$ python3 -q
>>> import numpy as np
>>> import numpy.linalg as la
>>> np.set_printoptions(suppress=True, linewidth=140)
>>> A = np.array([[-2, 8, 4],
...     [-5, 0, 0],
...     [-1, 4, 2],
...     [1, -8, -4],
...     [-2, -6, -3],
...     [-2, -6, -3],
...     [-2, -4, -2]])
>>> A
array([[-2,  8,  4],
       [-5,  0,  0],
       [-1,  4,  2],
       [ 1, -8, -4],
       [-2, -6, -3],
       [-2, -6, -3],
       [-2, -4, -2]])
>>> U, sigma, vt = la.svd(A)
>>> sigma.round(1) + 0
array([17. ,  6.6,  0. ])
>>> B = U[:, :2] @ np.diag(sigma[:2]) @ vt[:2]
>>> la.matrix_rank(B)
np.int64(2)
>>> round(float(np.abs(A - B).max()), 1)
0.0
>>> la.matrix_rank(A, rtol=0.05)
np.int64(2)
>>> np.round(la.norm(A - B, 2), 1), round(sigma[2], 1)
(np.float64(0.0), np.float64(0.0))
>>> ang = np.radians(110)
>>> Rm = np.eye(3)
>>> Rm[1, 1] = Rm[0, 0] = np.cos(ang)
>>> Rm[1, 0], Rm[0, 1] = -np.sin(ang), np.sin(ang)
>>> Rm.round(1)
array([[-0.3,  0.9,  0. ],
       [-0.9, -0.3,  0. ],
       [ 0. ,  0. ,  1. ]])
>>> B = A @ Rm.T
>>> np.round(la.svd(A, compute_uv=False), 1) + 0, np.round(la.svd(B, compute_uv=False), 1) + 0
(array([17. ,  6.6,  0. ]), array([17. ,  6.6,  0. ]))
>>> np.allclose(la.norm(A, axis=1), la.norm(B, axis=1))
True
>>> np.round(np.abs(B - A).max(axis=0), 1)
array([10.2,  9.9,  0. ])
>>> np.argsort(-la.norm(A, axis=0).round(6), kind="stable")[:3]
array([1, 2, 0])
>>> la.cond(A) > 100
np.True_
>>> round(la.norm(A, 2) / la.norm(A), 1)
np.float64(0.9)
>>> la.matrix_rank(A, rtol=0.1)
np.int64(2)
>>> [round(float(x), 1) for x in la.svd(A, compute_uv=False)[:3]]
[17.0, 6.6, 0.0]
>>> r0 = np.array([2, 2, 2, 0, 2, 1, 2, 0, 0, 0, 0])
>>> K = np.array([np.roll(r0, i) for i in range(11)])
>>> K
array([[2, 2, 2, 0, 2, 1, 2, 0, 0, 0, 0],
       [0, 2, 2, 2, 0, 2, 1, 2, 0, 0, 0],
       [0, 0, 2, 2, 2, 0, 2, 1, 2, 0, 0],
       [0, 0, 0, 2, 2, 2, 0, 2, 1, 2, 0],
       [0, 0, 0, 0, 2, 2, 2, 0, 2, 1, 2],
       [2, 0, 0, 0, 0, 2, 2, 2, 0, 2, 1],
       [1, 2, 0, 0, 0, 0, 2, 2, 2, 0, 2],
       [2, 1, 2, 0, 0, 0, 0, 2, 2, 2, 0],
       [0, 2, 1, 2, 0, 0, 0, 0, 2, 2, 2],
       [2, 0, 2, 1, 2, 0, 0, 0, 0, 2, 2],
       [2, 2, 0, 2, 1, 2, 0, 0, 0, 0, 2]])
>>> np.round(np.fft.fft(K[0]), 1)
array([11. +0.j ,  0.3-4.1j,  3.8-1.9j, -0.5-1.7j, -0.3-1.j ,  2.2+3.3j,  2.2-3.3j, -0.3+1.j , -0.5+1.7j,  3.8+1.9j,  0.3+4.1j])
>>> K @ np.ones(11)
array([11., 11., 11., 11., 11., 11., 11., 11., 11., 11., 11.])
>>> K @ (-1.0) ** np.arange(11)
array([ 5., -5.,  5., -5.,  5., -1.,  3.,  1., -1.,  5., -1.])
>>> (K @ K)[0]
array([ 8, 12, 12,  8, 12, 12, 20, 12, 12,  4,  9])
>>> np.round(np.sort(np.abs(np.fft.fft(K[0]))), 1), np.round(np.sort(la.svd(K, compute_uv=False)), 1)
(array([ 1. ,  1. ,  1.8,  1.8,  4. ,  4. ,  4.1,  4.1,  4.2,  4.2, 11. ]), array([ 1. ,  1. ,  1.8,  1.8,  4. ,  4. ,  4.1,  4.1,  4.2,  4.2, 11. ]))
>>> np.allclose(K @ K.T, K.T @ K)
True
>>> r0 = np.array([0, -1, -2, 2, 0, 2, 0, 0, 2, -2, 0])
>>> B = K + np.outer(r0, np.eye(11)[8])
>>> la.matrix_rank(la.inv(B) - la.inv(K), tol=1e-8)
np.int64(1)
>>> la.matrix_rank(B - K)
np.int64(1)
>>> arr = np.load("x.npy")
>>> arr
array([[-1.,  1.,  0.,  0.,  0.],
       [ 0., -1.,  1.,  0.,  0.],
       [ 0.,  0., -1.,  1.,  0.],
       [ 0.,  0.,  0., -1.,  1.],
       [ 0.,  0.,  0.,  0., -1.]])
>>> # triangular: eigenvalues sit on the diagonal
>>> x = np.array([0, 2, 0, -1, -2])
>>> target = arr @ x
>>> target
array([ 2., -2., -1., -1.,  2.])
>>> np.round(la.solve(arr, 3 * target), 1)
array([-0.,  6., -0., -3., -6.])
>>> np.round(la.solve(arr, target + arr[:, 1]), 1)
array([-0.,  3., -0., -1., -2.])
>>> np.round(la.solve(arr.T, arr[2]), 1)
array([-0., -0.,  1., -0., -0.])
